% ipython --no-banner

In [1]: import numpy as np

In [2]: from numpy import linalg as LA

In [3]: np.set_printoptions(suppress=True, linewidth=200)

In [4]: data = np.load("case6.npy")

In [5]: print(data.round(1) + 0)
[[ 0.   0.   0.   0.   0.1  0.   0.1  0.   0.   0.   0.   0.   0.1  0. ]
 [ 0.   0.   0.   0.   0.1  0.   0.1  0.   0.   0.   0.   0.   0.1  0. ]
 [ 0.   0.   0.   0.  -0.1  0.  -0.1  0.   0.   0.   0.   0.  -0.1  0. ]
 [ 0.   0.   0.   0.1  0.1  0.   0.1  0.   0.1  0.   0.   0.   0.1 -0.1]
 [ 0.1  0.1 -0.1  0.1  0.2  0.1  0.2  0.   0.1  0.   0.   0.   0.2 -0.1]
 [ 0.   0.   0.   0.   0.1  0.   0.1  0.   0.   0.   0.   0.   0.1  0. ]
 [ 0.1  0.1 -0.1  0.1  0.2  0.1  0.3  0.   0.1  0.   0.   0.   0.3 -0.1]
 [ 0.   0.   0.   0.   0.   0.   0.   0.   0.   0.   0.   0.   0.   0. ]
 [ 0.   0.   0.   0.1  0.1  0.   0.1  0.   0.1  0.   0.   0.   0.1 -0.1]
 [ 0.   0.   0.   0.   0.   0.   0.   0.   0.   0.   0.   0.   0.   0. ]
 [ 0.   0.   0.   0.   0.   0.   0.   0.   0.   0.   0.   0.   0.   0. ]
 [ 0.   0.   0.   0.   0.   0.   0.   0.   0.   0.   0.   0.   0.   0. ]
 [ 0.1  0.1 -0.1  0.1  0.2  0.1  0.3  0.   0.1  0.   0.   0.   0.3 -0.1]
 [ 0.   0.   0.  -0.1 -0.1  0.  -0.1  0.  -0.1  0.   0.   0.  -0.1  0.1]]

In [6]: vec = np.array([-3, 2, -3, 2, -3, -1, -3, -1, -1, 0, 3, 0, 1, 0])

In [7]: print(np.round(data @ vec, 1))
[-0.3 -0.3  0.3 -0.4 -0.8 -0.3 -1.  -0.1 -0.4 -0.1 -0.1 -0.1 -1.   0.4]

In [8]: print(round(float(np.trace(data)), 1))
1.0

In [9]: print(np.round(LA.eigvalsh(2 * data - np.eye(14)), 1))
[-1. -1. -1. -1. -1. -1. -1. -1. -1. -1. -1. -1. -1.  1.]

In [10]: X = np.load("mat.npy")

In [11]: print(X)
[[  1  -5   2   4   3  -1   2   3   1   3   3]
 [ -4  -3   2   3   1  -5   1  -5   5   2   3]
 [  7  -7  -5   0  11   2  -4   6   1  -4   7]
 [-10  -3   1  -2   1   0  -9  -6   6   8   7]
 [ -5   4  -3  -5   3  -2  -4   4  -2   7   2]
 [ -2  -6  -1   3   8  -1   2  -2  10   3   8]
 [  0 -11   0   7   8  -4   7  -7   6   2  10]
 [-11   3  -2   1   3 -14   1   4  -2   0   2]
 [  1  -5   2   4   3  -1   2   3   1   3   3]
 [ -6   1   2   0  -1  -8   2  -3   0   4   6]]

In [12]: vec = np.array([2, -3, -2, -3, -1, -2, -1, -1, -2, 3, 3])

In [13]: h1 = np.maximum(X @ vec, 0)

In [14]: print(np.flatnonzero(h1 > 1e-9))
[0 1 2 3 4 5 6 8 9]

In [15]: print(np.round(np.tanh(X @ vec), 1))
[1. 1. 1. 1. 1. 1. 1. 0. 1. 1.]

In [16]: K = np.loadtxt("sample15.csv", delimiter=",")

In [17]: print(K)
[[ 0.  0. -1. -3.  0.  0.]
 [ 0.  0.  0.  0.  0.  0.]
 [ 1.  0.  0.  1. -3.  0.]
 [ 3. -3. -1.  0.  0.  0.]]

In [18]: W = np.array([[7, 2, 5, 6],
    ...:     [7, 4, 2, 0],
    ...:     [7, 1, 0, 6],
    ...:     [9, 2, 6, 0],
    ...:     [7, 2, 6, 1],
    ...:     [9, 4, 0, 4]])

In [19]: b = np.array([1, 2, -1, 1])

In [20]: act = np.maximum(K @ W + b, 0)

In [21]: print((act > 0).astype(int))
[[0 0 0 0]
 [1 1 0 1]
 [0 0 0 1]
 [0 0 1 1]]

In [22]: print(LA.matrix_rank(act))
3

In [23]: basis = np.array([[2, -1, 2], [3, 1, 0], [-1, 3, 0], [-1, 1, 0]])

In [24]: print((act @ basis).round(6).argmax(axis=1))
[0 0 1 1]

In [25]: print(W @ basis)
[[ 9 16 14]
 [24  3 14]
 [11  0 14]
 [18 11 18]
 [13 14 14]
 [26 -1 18]]

In [26]: basis = np.array([[2, 0, 1, 1, 1, 1, 1, 2, 0, 1, 1, -1],
    ...:     [2, -1, 2, 2, 2, -1, 2, 0, 0, -1, 1, -2],
    ...:     [0, 2, 0, 0, 1, -1, -1, -1, -1, 2, -1, 1]])

In [27]: m1 = np.repeat(basis, 25 // 3, axis=0)

In [28]: rng = np.random.default_rng(422856)

In [29]: m1 = m1 + 0.1 * rng.normal(size=m1.shape)

In [30]: print(m1.round(1) + 0)
[[ 2.1  0.2  1.1  1.   0.9  0.9  1.   1.9  0.   1.1  0.9 -1. ]
 [ 1.8  0.1  1.   1.1  1.1  1.   1.   2.   0.   1.   0.9 -1.1]
 [ 2.   0.1  1.1  1.   1.   0.9  1.   2.1  0.1  1.   0.9 -0.9]
 [ 2.1  0.1  1.   1.   0.8  0.8  1.1  2.   0.1  1.   0.9 -1.1]
 [ 2.   0.   1.   1.   0.9  0.9  0.9  2.   0.2  0.9  1.  -0.9]
 [ 2.3  0.1  1.   1.   0.9  0.9  1.   2.  -0.1  1.1  0.9 -1. ]
 [ 2.1  0.1  1.   1.   0.9  1.2  1.   1.8  0.   1.   1.1 -0.9]
 [ 2.   0.   1.   1.   0.9  1.1  1.   2.   0.1  0.8  0.8 -1.1]
 [ 1.8 -1.   2.1  1.8  2.  -0.8  2.   0.   0.  -1.3  1.1 -2. ]
 [ 2.1 -0.9  2.   2.1  1.9 -1.   2.1  0.   0.2 -0.9  1.2 -2.2]
 [ 2.  -1.1  2.   1.9  1.9 -0.9  2.1  0.  -0.2 -0.9  1.  -2. ]
 [ 2.  -1.   1.9  1.9  2.1 -1.2  2.   0.  -0.1 -1.   0.9 -2. ]
 [ 2.  -1.   2.   2.   2.  -1.2  2.   0.1  0.1 -1.   1.1 -1.9]
 [ 2.  -1.2  2.1  2.1  1.7 -1.   2.   0.   0.2 -0.9  0.9 -1.9]
 [ 2.  -0.9  2.   1.9  2.  -1.   2.1  0.1 -0.2 -1.1  1.1 -2. ]
 [ 2.  -1.   1.9  2.   2.1 -1.1  2.2 -0.2  0.1 -0.9  1.  -2.2]
 [ 0.1  1.9  0.   0.   1.1 -0.9 -1.1 -1.2 -1.1  2.1 -1.   1.1]
 [ 0.   1.9 -0.1  0.   0.9 -1.1 -1.  -0.9 -1.1  2.1 -0.9  1. ]
 [ 0.2  1.9  0.1 -0.1  1.  -1.1 -0.8 -1.  -1.   1.9 -1.   1.2]
 [ 0.   2.   0.   0.   1.  -1.  -0.9 -0.9 -1.1  2.  -1.1  0.9]
 [ 0.   2.1  0.1  0.1  1.  -0.9 -1.1 -1.1 -1.   1.8 -1.   0.9]
 [-0.1  1.9  0.1  0.1  1.1 -0.9 -1.1 -1.1 -1.2  2.  -0.9  1. ]
 [ 0.2  2.   0.   0.1  1.  -0.9 -0.9 -1.2 -1.   2.  -1.   1.1]
 [ 0.   2.1  0.  -0.2  1.2 -0.9 -1.2 -1.1 -1.   2.  -1.2  0.9]]

In [31]: Ac = m1 - m1.mean(axis=0)

In [32]: Uu, sig, VT = LA.svd(Ac, full_matrices=False)

In [33]: print(np.round(Ac.mean(axis=0), 1) + 0)
[0. 0. 0. 0. 0. 0. 0. 0. 0. 0. 0. 0.]

In [34]: print(np.abs(Uu[:, 0]).argmax())
23

In [35]: print(np.searchsorted(np.cumsum(sig ** 2) / (sig ** 2).sum(), 0.9) + 1)
2

In [36]: J = np.array([[0, -2, 0, -2], [-2, -3, -2, -3], [0, -2, 0, -2], [-2, -3, -2, -3]])

In [37]: rk = LA.matrix_rank(X)

In [38]: print(rk)
9

In [39]: null = LA.svd(X)[2][rk:].T

In [40]: print(np.round(X @ null, 1) + 0)
[[0. 0.]
 [0. 0.]
 [0. 0.]
 [0. 0.]
 [0. 0.]
 [0. 0.]
 [0. 0.]
 [0. 0.]
 [0. 0.]
 [0. 0.]]

In [41]: print([int(LA.matrix_rank(X[:, :j + 1])) for j in range(11)])
[1, 2, 3, 4, 5, 6, 7, 8, 9, 9, 9]

In [42]: print(LA.matrix_rank(X.T @ X), LA.matrix_rank(X @ X.T))
9 9

In [43]: print(np.allclose(X @ null, 0))
True

In [44]: print([int(LA.matrix_rank(X[:i])) for i in range(1, len(X) + 1)])
[1, 2, 3, 4, 5, 6, 7, 8, 8, 9]

In [45]: w, V = LA.eigh(J)

In [46]: print(round(w.sum(), 1), np.trace(J))
-6.0 -6

In [47]: print(np.round(V @ np.diag(w) @ V.T, 1) + 0)
[[ 0. -2.  0. -2.]
 [-2. -3. -2. -3.]
 [ 0. -2.  0. -2.]
 [-2. -3. -2. -3.]]

In [48]: print(np.round(LA.eigvalsh(J + 2 * np.eye(4)), 1))
[-6.  2.  2.  4.]

In [49]: print(np.round(np.abs(V[:, -1]), 1))
[0.6 0.3 0.6 0.3]

In [50]: print(np.unique(w.round(6) + 0, return_counts=True)[1])
[1 2 1]

In [51]: print(np.round(V.T @ J @ V, 1) + 0)
[[-8.  0.  0.  0.]
 [ 0.  0.  0.  0.]
 [ 0.  0.  0.  0.]
 [ 0.  0.  0.  2.]]

In [52]: print(np.round(V.T @ V, 1) + 0)
[[1. 0. 0. 0.]
 [0. 1. 0. 0.]
 [0. 0. 1. 0.]
 [0. 0. 0. 1.]]

In [53]: print(LA.matrix_power(J, 2))
[[ 8 12  8 12]
 [12 26 12 26]
 [ 8 12  8 12]
 [12 26 12 26]]

In [54]: print(np.round(np.sort(np.abs(LA.eigvals(J))), 1) + 0)
[0. 0. 2. 8.]

In [55]: print(np.trace(J))
-6

In [56]: print(round(np.abs(LA.eigvals(J)).max(), 1))
8.0

In [57]: print(np.round(LA.det(J), 1))
0.0

In [58]: rk = LA.matrix_rank(J)

In [59]: print(rk)
2

In [60]: null = LA.svd(J)[2][rk:].T

In [61]: print(null.shape)
(4, 2)

In [62]: print(np.round(J @ null, 1) + 0)
[[0. 0.]
 [0. 0.]
 [0. 0.]
 [0. 0.]]

In [63]: print(round(float(LA.norm(J, 2) / LA.norm(J)), 1))
1.0

In [64]: print([round(float(x), 1) for x in LA.svd(J, compute_uv=False)[:3]])
[8.0, 2.0, 0.0]

In [65]: other = np.array([[5, 7, 5, 2, 8, 2, 6, 3, 8, 0, 3, 5],
    ...:     [7, 1, 2, 6, 5, 6, 2, 4, 8, 9, 3, 1],
    ...:     [7, 8, 2, 7, 0, 9, 0, 2, 5, 8, 6, 5],
    ...:     [5, 6, 7, 3, 0, 6, 6, 6, 0, 7, 2, 4],
    ...:     [0, 9, 1, 9, 1, 3, 5, 9, 0, 6, 9, 0],
    ...:     [1, 6, 4, 0, 8, 3, 8, 1, 2, 5, 0, 9],
    ...:     [6, 5, 3, 3, 7, 8, 1, 8, 9, 8, 4, 9],
    ...:     [4, 4, 9, 4, 1, 6, 2, 0, 8, 1, 7, 7],
    ...:     [7, 1, 7, 1, 6, 3, 0, 3, 6, 9, 9, 2],
    ...:     [1, 4, 8, 6, 3, 0, 2, 9, 4, 8, 4, 4],
    ...:     [0, 3, 1, 2, 7, 1, 5, 9, 8, 6, 2, 3],
    ...:     [8, 1, 6, 0, 7, 0, 2, 3, 6, 2, 6, 2]])

In [66]: E = np.triu(other)

In [67]: print(E)
[[5 7 5 2 8 2 6 3 8 0 3 5]
 [0 1 2 6 5 6 2 4 8 9 3 1]
 [0 0 2 7 0 9 0 2 5 8 6 5]
 [0 0 0 3 0 6 6 6 0 7 2 4]
 [0 0 0 0 1 3 5 9 0 6 9 0]
 [0 0 0 0 0 3 8 1 2 5 0 9]
 [0 0 0 0 0 0 1 8 9 8 4 9]
 [0 0 0 0 0 0 0 0 8 1 7 7]
 [0 0 0 0 0 0 0 0 6 9 9 2]
 [0 0 0 0 0 0 0 0 0 8 4 4]
 [0 0 0 0 0 0 0 0 0 0 2 3]
 [0 0 0 0 0 0 0 0 0 0 0 2]]

In [68]: print(LA.matrix_rank(E, rtol=0.1))
8

In [69]: print([round(float(x), 1) for x in LA.svd(E, compute_uv=False)[:3]])
[37.7, 15.6, 14.1]

In [70]: print(round(float(LA.norm(E, 2) / LA.norm(E)), 1))
0.8

In [71]: print(LA.cond(E) > 100)
True

In [72]: rk = LA.matrix_rank(E)

In [73]: print(rk)
11

In [74]: null = LA.svd(E)[2][rk:].T

In [75]: print(np.allclose(E @ null, 0))
True

In [76]: print(null.shape)
(12, 1)

In [77]: print([int(LA.matrix_rank(E[:i])) for i in range(1, len(E) + 1)])
[1, 2, 3, 4, 5, 6, 7, 8, 9, 10, 11, 11]

In [78]: print(LA.matrix_rank(E.T @ E), LA.matrix_rank(E @ E.T))
11 11

In [79]: print(np.round(null @ null.T, 1) + 0)
[[ 0.5 -0.5  0.   0.1  0.1  0.   0.   0.   0.   0.   0.   0. ]
 [-0.5  0.4  0.  -0.1 -0.1  0.   0.   0.   0.   0.   0.   0. ]
 [ 0.   0.   0.   0.   0.   0.   0.   0.   0.   0.   0.   0. ]
 [ 0.1 -0.1  0.   0.   0.   0.   0.   0.   0.   0.   0.   0. ]
 [ 0.1 -0.1  0.   0.   0.   0.   0.   0.   0.   0.   0.   0. ]
 [ 0.   0.   0.   0.   0.   0.   0.   0.   0.   0.   0.   0. ]
 [ 0.   0.   0.   0.   0.   0.   0.   0.   0.   0.   0.   0. ]
 [ 0.   0.   0.   0.   0.   0.   0.   0.   0.   0.   0.   0. ]
 [ 0.   0.   0.   0.   0.   0.   0.   0.   0.   0.   0.   0. ]
 [ 0.   0.   0.   0.   0.   0.   0.   0.   0.   0.   0.   0. ]
 [ 0.   0.   0.   0.   0.   0.   0.   0.   0.   0.   0.   0. ]
 [ 0.   0.   0.   0.   0.   0.   0.   0.   0.   0.   0.   0. ]]
